$ ipython --no-banner

In [1]: import numpy as np

In [2]: np.set_printoptions(suppress=True, linewidth=200)

In [3]: feats = np.load("dump.npy")

In [4]: print(feats)
[[4 3 7 9 5]
 [0 6 3 6 5]
 [0 0 9 4 4]
 [0 0 0 6 5]
 [0 0 0 0 7]]

In [5]: M2 = np.inv(feats)
AttributeError: module 'numpy' has no attribute 'inv'


In [6]: M2 = np.linalg.inv(feats)

In [7]: print((np.abs(M2) > 1e-9).astype(int))
[[1 1 1 1 1]
 [0 1 1 1 1]
 [0 0 1 1 1]
 [0 0 0 1 1]
 [0 0 0 0 1]]

In [8]: print(np.round(np.linalg.det(feats) * M2, 2))
[[ 2268. -1134. -1386. -1344.   942.]
 [    0.  1512.  -504. -1176.    48.]
 [    0.     0.  1008.  -672.   -96.]
 [    0.     0.     0.  1512. -1080.]
 [    0.     0.     0.     0.  1296.]]

In [9]: print(round(np.linalg.slogdet(feats)[0], 2))
1.0

In [10]: print(np.round(np.linalg.inv(M2), 2))
[[4. 3. 7. 9. 5.]
 [0. 6. 3. 6. 5.]
 [0. 0. 9. 4. 4.]
 [0. 0. 0. 6. 5.]
 [0. 0. 0. 0. 7.]]

In [11]: print(np.round(feats @ M2, 2) + 0)
[[1. 0. 0. 0. 0.]
 [0. 1. 0. 0. 0.]
 [0. 0. 1. 0. 0.]
 [0. 0. 0. 1. 0.]
 [0. 0. 0. 0. 1.]]

In [12]: print(M2.round(2))
[[ 0.25 -0.12 -0.15 -0.15  0.1 ]
 [ 0.    0.17 -0.06 -0.13  0.01]
 [ 0.    0.    0.11 -0.07 -0.01]
 [ 0.    0.    0.    0.17 -0.12]
 [ 0.    0.    0.    0.    0.14]]

In [13]: T = np.stack([feats, 2 * feats, feats[::-1]])

In [14]: print(np.round(np.linalg.det(T), 2))
[  9072. 290304.   9072.]

In [15]: print(np.round(np.linalg.norm(T, axis=(1, 2)), 2))
[22.56 45.12 22.56]

In [16]: print((T @ feats.T).shape)
(3, 5, 5)

In [17]: rng = np.random.default_rng(855)

In [18]: M2 = feats + rng.integers(-2, 3, (5, 1)) @ rng.integers(-2, 3, (1, 5))

In [19]: print(M2)
[[ 8 -1  7 11  7]
 [ 4  2  3  8  7]
 [ 0  0  9  4  4]
 [-2  2  0  5  4]
 [ 0  0  0  0  7]]

In [20]: print(np.round(np.linalg.svd(M2 - feats, compute_uv=False), 2) + 0)
[9.49 0.   0.   0.   0.  ]

In [21]: def softmax(z):
    ...:     e = np.exp(z - z.max(axis=-1, keepdims=True))
    ...:     return e / e.sum(axis=-1, keepdims=True)
    ...: 

In [22]: print(np.round(softmax(10 * feats[1]), 2) + 0)
[0.  0.5 0.  0.5 0. ]

In [23]: S = feats @ feats.T / np.sqrt(5)

In [24]: print(np.round(softmax(S + np.triu(np.full(S.shape, -np.inf), 1)), 2) + 0)
[[1.   0.   0.   0.   0.  ]
 [1.   0.   0.   0.   0.  ]
 [0.94 0.   0.06 0.   0.  ]
 [1.   0.   0.   0.   0.  ]
 [0.   0.   0.   0.   0.99]]

In [25]: hat = np.triu(np.array([[3, 3, 0, 3, 0],
    ...:     [4, 3, 3, 4, 5],
    ...:     [2, 2, 3, 4, 1],
    ...:     [4, 1, 1, 5, 2],
    ...:     [3, 4, 2, 0, 2]]), 1) + np.eye(5)

In [26]: M2 = hat @ feats @ np.linalg.inv(hat)

In [27]: print(hat @ feats - feats @ hat)
[[  0.   6.   0. -16. -10.]
 [  0.   0.   9.   0.  22.]
 [  0.   0.   0. -12.  10.]
 [  0.   0.   0.   0.   2.]
 [  0.   0.   0.   0.   0.]]

In [28]: print(np.trace(M2), np.trace(feats))
32.0 32

In [29]: print(round(float(np.linalg.det(M2)), 2))
9072.0

In [30]: print(np.linalg.matrix_rank(M2))
5

In [31]: print(np.poly(M2))
[    1.   -32.   403. -2496.  7596. -9072.]

In [32]: print(M2)
[[  4.   9. -11.  41. -81.]
 [  0.   6.  12. -30.  90.]
 [  0.   0.   9.  -8.  38.]
 [  0.   0.   0.   6.   7.]
 [  0.   0.   0.   0.   7.]]

In [33]: F = np.loadtxt("case1.csv", delimiter=",")

In [34]: print(F)
[[ 2.  1.  4. -1. -3. -3.  1. -2.  4.  1.  0. -1.  1.]
 [ 3.  0.  1. -6.  2. -1.  3.  3. -2. -3.  5. -3. -3.]
 [ 4.  2. -1. -4.  0. -2.  3.  2.  3.  3.  1. -3. -2.]
 [ 3. -1.  1. -2.  3.  2. -1. -3. -3.  1.  0.  0.  0.]
 [ 4. -4.  0.  2.  1.  2.  1.  1. -1.  0.  0.  1.  2.]
 [ 5.  3.  3.  0.  1. -1.  1.  3.  7.  4.  5. -5.  2.]
 [ 1.  0.  4.  2.  3. -1.  6. -1.  2. -4.  1. -4.  0.]
 [ 0. -2.  2.  0.  3.  2.  0.  4.  2. -1.  2. -3.  0.]
 [ 2.  1.  2.  2. -1. -2.  4.  1.  4.  0.  1. -5.  6.]
 [ 2.  0.  0.  1. -2.  0.  1.  0.  1.  2.  0.  1.  0.]
 [ 4.  5. -2. -5. -1. -4.  5.  6.  0.  2.  3. -5.  2.]
 [ 2.  3. -1. -2.  1.  0.  2.  3.  0.  2.  1. -4.  3.]
 [ 2.  0.  4. -1.  1.  0.  0. -4.  0. -1.  2. -1.  0.]
 [ 2. -2.  3. -1.  0.  0.  3.  6.  1. -1.  2. -2.  0.]
 [ 3. -2.  2.  2. -1.  1. -1.  2.  3.  3.  1.  0.  2.]
 [ 1.  6. -2. -2. -1. -5.  7.  2.  3.  1.  2. -6. -1.]
 [ 4.  1.  2. -2.  2. -2.  6.  4. -2. -2.  1. -5.  5.]]

In [35]: U, s = np.linalg.svd(F)
ValueError: too many values to unpack (expected 2)


In [36]: U, s, Vh = np.linalg.svd(F, full_matrices=False)

In [37]: print(np.round(np.abs(Vh[0]), 2))
[0.33 0.25 0.1  0.21 0.04 0.24 0.45 0.34 0.22 0.06 0.26 0.49 0.16]

In [38]: print(np.abs(U[:, 0]).round(6).argmax())
10

In [39]: print(np.allclose(U * s @ Vh, F))
True

In [40]: print(s.round(2))
[27.85 14.31 13.65 11.35 10.23  8.8   6.74  5.57  3.32  2.35  1.56  0.86  0.15]

In [41]: hat = F @ np.linalg.solve(F.T @ F, F.T)

In [42]: print(np.round(hat @ F[:, 3], 2) + 0)
[-1. -6. -4. -2.  2.  0.  2.  0.  2.  1. -5. -2. -1. -1.  2. -2. -2.]

In [43]: print(np.round(np.linalg.eigvalsh(hat), 2) + 0)
[0. 0. 0. 0. 1. 1. 1. 1. 1. 1. 1. 1. 1. 1. 1. 1. 1.]

In [44]: print(np.allclose(hat @ hat, hat))
True
